$ python -q
>>> import numpy as np
>>> from numpy import linalg as LA
>>> np.set_printoptions(precision=3, suppress=True, linewidth=200, sign=" ")
>>> M = np.loadtxt("block2.csv", delimiter=",")
>>> M
array([[-0.528, -0.14 ,  0.504, -0.507, -0.12 ,  0.419],
       [-0.151, -0.302, -0.198, -0.569,  0.317, -0.65 ],
       [-0.679,  0.169, -0.02 ,  0.465,  0.538, -0.059],
       [ 0.226, -0.464, -0.313, -0.067,  0.541,  0.581],
       [-0.34 ,  0.288, -0.77 , -0.231, -0.324,  0.223],
       [-0.264, -0.75 , -0.121,  0.382, -0.444, -0.104]])
>>> np.allclose(M, M.T)
False
>>> np.sort(np.abs(LA.eigvals(M)))
array([ 1.,  1.,  1.,  1.,  1.,  1.])
>>> round(np.trace(M), 3)
np.float64(-1.345)
>>> rng = np.random.default_rng(950734)
>>> z = rng.permutation(6)
>>> z
array([ 4,  2,  0,  3,  1,  5])
>>> out = M[z][:, z]
>>> print(np.diag(out))
[-0.324 -0.02  -0.528 -0.067 -0.302 -0.104]
>>> LA.norm(M, axis=0)
array([ 1.,  1.,  1.,  1.,  1.,  1.])
>>> LA.pinv(M)
array([[-0.528, -0.151, -0.679,  0.226, -0.34 , -0.264],
       [-0.14 , -0.302,  0.169, -0.464,  0.288, -0.75 ],
       [ 0.504, -0.198, -0.02 , -0.313, -0.77 , -0.121],
       [-0.507, -0.569,  0.465, -0.067, -0.231,  0.382],
       [-0.12 ,  0.317,  0.538,  0.541, -0.324, -0.444],
       [ 0.419, -0.65 , -0.059,  0.581,  0.223, -0.104]])
>>> m1 = np.loadtxt("dump.csv", delimiter=",")
>>> m1
array([[ 0.,  1.,  0.,  3.],
       [-1.,  0., -3.,  0.],
       [ 0.,  3.,  0.,  3.],
       [-3.,  0., -3.,  0.]])
>>> x0 = np.array([-5, 4, 0, 1])
>>> LA.svd(m1, compute_uv=False)
array([ 5.162,  5.162,  1.162,  1.162])
>>> np.round(LA.eigvals(m1).real, 3) + 0
array([ 0.,  0.,  0.,  0.])
>>> round(LA.det(m1), 3)
np.float64(36.0)
>>> Q = LA.solve(np.eye(4) - m1, np.eye(4) + m1)
>>> np.round(Q @ Q.T, 3) + 0
array([[ 1.,  0.,  0.,  0.],
       [ 0.,  1.,  0.,  0.],
       [ 0.,  0.,  1.,  0.],
       [ 0.,  0.,  0.,  1.]])
>>> print(round(LA.det(Q), 3))
1.0
>>> Uu, sigma, VT = LA.svd(m1, full_matrices=False)
>>> np.allclose(Uu * sigma @ VT, m1)
True
>>> np.round(Uu.T @ Uu, 3) + 0
array([[ 1.,  0.,  0.,  0.],
       [ 0.,  1.,  0.,  0.],
       [ 0.,  0.,  1.,  0.],
       [ 0.,  0.,  0.,  1.]])
>>> Uu.shape, sigma.shape, VT.shape
((4, 4), (4,), (4, 4))
>>> (sigma > 1e-8).sum()
np.int64(4)
>>> x0 = np.array([6, 9, 8, 6])
>>> a = np.maximum(m1 @ x0, 0)
>>> a
array([ 27.,   0.,  45.,   0.])
>>> np.tanh(m1 @ x0)
array([ 1., -1.,  1., -1.])
>>> arr = 0.5 ** np.abs(np.subtract.outer(np.arange(11), np.arange(11)))
>>> arr
array([[ 1.   ,  0.5  ,  0.25 ,  0.125,  0.062,  0.031,  0.016,  0.008,  0.004,  0.002,  0.001],
       [ 0.5  ,  1.   ,  0.5  ,  0.25 ,  0.125,  0.062,  0.031,  0.016,  0.008,  0.004,  0.002],
       [ 0.25 ,  0.5  ,  1.   ,  0.5  ,  0.25 ,  0.125,  0.062,  0.031,  0.016,  0.008,  0.004],
       [ 0.125,  0.25 ,  0.5  ,  1.   ,  0.5  ,  0.25 ,  0.125,  0.062,  0.031,  0.016,  0.008],
       [ 0.062,  0.125,  0.25 ,  0.5  ,  1.   ,  0.5  ,  0.25 ,  0.125,  0.062,  0.031,  0.016],
       [ 0.031,  0.062,  0.125,  0.25 ,  0.5  ,  1.   ,  0.5  ,  0.25 ,  0.125,  0.062,  0.031],
       [ 0.016,  0.031,  0.062,  0.125,  0.25 ,  0.5  ,  1.   ,  0.5  ,  0.25 ,  0.125,  0.062],
       [ 0.008,  0.016,  0.031,  0.062,  0.125,  0.25 ,  0.5  ,  1.   ,  0.5  ,  0.25 ,  0.125],
       [ 0.004,  0.008,  0.016,  0.031,  0.062,  0.125,  0.25 ,  0.5  ,  1.   ,  0.5  ,  0.25 ],
       [ 0.002,  0.004,  0.008,  0.016,  0.031,  0.062,  0.125,  0.25 ,  0.5  ,  1.   ,  0.5  ],
       [ 0.001,  0.002,  0.004,  0.008,  0.016,  0.031,  0.062,  0.125,  0.25 ,  0.5  ,  1.   ]])
>>> x0 = np.array([2, 1, 3, 0, 1, 1, 2, 0, 0, 3, 3])
>>> y = arr @ x0
>>> y
array([ 3.384,  3.768,  4.535,  3.07 ,  3.141,  3.281,  3.562,  2.625,  3.   ,  4.875,  4.688])
>>> LA.solve(arr, y + arr[:, 10])
array([ 2.,  1.,  3.,  0.,  1.,  1.,  2.,  0.,  0.,  3.,  4.])
>>> Q, Rm = LA.qr(arr)
>>> np.round(abs(Rm[0, 0]), 3), round(LA.norm(arr[:, 0]), 3)
(np.float64(1.155), np.float64(1.155))
>>> np.round(Q.T @ Q, 3) + 0
array([[ 1.,  0.,  0.,  0.,  0.,  0.,  0.,  0.,  0.,  0.,  0.],
       [ 0.,  1.,  0.,  0.,  0.,  0.,  0.,  0.,  0.,  0.,  0.],
       [ 0.,  0.,  1.,  0.,  0.,  0.,  0.,  0.,  0.,  0.,  0.],
       [ 0.,  0.,  0.,  1.,  0.,  0.,  0.,  0.,  0.,  0.,  0.],
       [ 0.,  0.,  0.,  0.,  1.,  0.,  0.,  0.,  0.,  0.,  0.],
       [ 0.,  0.,  0.,  0.,  0.,  1.,  0.,  0.,  0.,  0.,  0.],
       [ 0.,  0.,  0.,  0.,  0.,  0.,  1.,  0.,  0.,  0.,  0.],
       [ 0.,  0.,  0.,  0.,  0.,  0.,  0.,  1.,  0.,  0.,  0.],
       [ 0.,  0.,  0.,  0.,  0.,  0.,  0.,  0.,  1.,  0.,  0.],
       [ 0.,  0.,  0.,  0.,  0.,  0.,  0.,  0.,  0.,  1.,  0.],
       [ 0.,  0.,  0.,  0.,  0.,  0.,  0.,  0.,  0.,  0.,  1.]])
>>> np.allclose(Rm.T @ Rm, arr.T @ arr)
True
>>> Q.shape, Rm.shape
((11, 11), (11, 11))
>>> Uu, sigma, VT = LA.svd(arr, full_matrices=False)
>>> sigma
array([ 2.723,  2.119,  1.536,  1.108,  0.825,  0.641,  0.521,  0.442,  0.39 ,  0.357,  0.339])
>>> print((sigma > 1e-8).sum())
11
>>> np.round(np.sqrt((sigma ** 2).sum()), 3), round(float(LA.norm(arr)), 3)
(np.float64(4.177), 4.177)
>>> np.allclose(Uu * sigma @ VT, arr)
True
>>> np.abs(Uu[:, 0]).round(6).argmax()
np.int64(5)
>>> print(np.round(Uu.T @ arr @ VT.T, 3) + 0)
[[ 2.723  0.     0.     0.     0.     0.     0.     0.     0.     0.     0.   ]
 [ 0.     2.119  0.     0.     0.     0.     0.     0.     0.     0.     0.   ]
 [ 0.     0.     1.536  0.     0.     0.     0.     0.     0.     0.     0.   ]
 [ 0.     0.     0.     1.108  0.     0.     0.     0.     0.     0.     0.   ]
 [ 0.     0.     0.     0.     0.825  0.     0.     0.     0.     0.     0.   ]
 [ 0.     0.     0.     0.     0.     0.641  0.     0.     0.     0.     0.   ]
 [ 0.     0.     0.     0.     0.     0.     0.521  0.     0.     0.     0.   ]
 [ 0.     0.     0.     0.     0.     0.     0.     0.442  0.     0.     0.   ]
 [ 0.     0.     0.     0.     0.     0.     0.     0.     0.39   0.     0.   ]
 [ 0.     0.     0.     0.     0.     0.     0.     0.     0.     0.357  0.   ]
 [ 0.     0.     0.     0.     0.     0.     0.     0.     0.     0.     0.339]]
>>> np.abs(VT[0])
array([ 0.163,  0.236,  0.297,  0.343,  0.372,  0.382,  0.372,  0.343,  0.297,  0.236,  0.163])
